>>> import numpy as np
>>> np.set_printoptions(suppress=True, linewidth=200)
>>> def rd(a):
...     return np.round(a, 2) + 0
... 
>>> Y = np.array([[1, 2], [2, 1]])
>>> W0 = Y.T @ Y
>>> print(W0)
[[5 4]
 [4 5]]
>>> # equal to its transpose
>>> ang = np.radians(36)
>>> r_ = np.eye(2)
>>> r_[1, 1] = r_[0, 0] = np.cos(ang)
>>> r_[1, 0], r_[0, 1] = -np.sin(ang), np.sin(ang)
>>> print(rd(r_))
[[ 0.81  0.59]
 [-0.59  0.81]]
>>> Y = W0 @ r_.T
>>> print(rd(np.linalg.svd(W0, compute_uv=False)), rd(np.linalg.svd(Y, compute_uv=False)))
[9. 1.] [9. 1.]
>>> print(np.allclose(np.linalg.norm(W0, axis=1), np.linalg.norm(Y, axis=1)))
True
>>> print(rd(np.linalg.det(r_)), rd(np.trace(r_)))
1.0 1.62
>>> print(np.allclose(W0 @ W0.T, Y @ Y.T))
True
>>> print(W0 @ W0)
[[41 40]
 [40 41]]
>>> np.linalg.determinant(W0)
Traceback (most recent call last):
  File "<python-input-18>", line 1, in <module>
    np.linalg.determinant(W0)
    ^^^^^^^^^^^^^^^^^^^^^
AttributeError: module 'numpy.linalg' has no attribute 'determinant'
>>> print(np.allclose(W0 @ W0.T, W0.T @ W0))
True
>>> print(np.trace(W0))
10
>>> print(np.allclose(W0, W0.T))
True
>>> print((W0 + W0.T) / 2)
[[5. 4.]
 [4. 5.]]
>>> print(rd(np.abs(np.linalg.eigvals(W0)).max()))
9.0
>>> W0.inv()
Traceback (most recent call last):
  File "<python-input-24>", line 1, in <module>
    W0.inv()
    ^^^^^^
AttributeError: 'numpy.ndarray' object has no attribute 'inv'
>>> arr = np.load("sample10.npy")
>>> print(arr)
[[  0   0   0   0]
 [ 27 -15  21  -3]
 [ 18 -10  14  -2]]
>>> # rows and columns are dependent
>>> rank = np.linalg.matrix_rank(arr)
>>> print(rank)
1
>>> ns = np.linalg.svd(arr)[2][rank:].T
>>> print(ns.shape)
(4, 3)
>>> print(rd(arr @ ns))
[[0. 0. 0.]
 [0. 0. 0.]
 [0. 0. 0.]]
>>> print(np.linalg.matrix_rank(arr.T @ arr), np.linalg.matrix_rank(arr @ arr.T))
1 1
>>> print([int(np.linalg.matrix_rank(arr[:i])) for i in range(1, len(arr) + 1)])
[0, 1, 1]
>>> print(np.allclose(arr @ ns, 0))
True
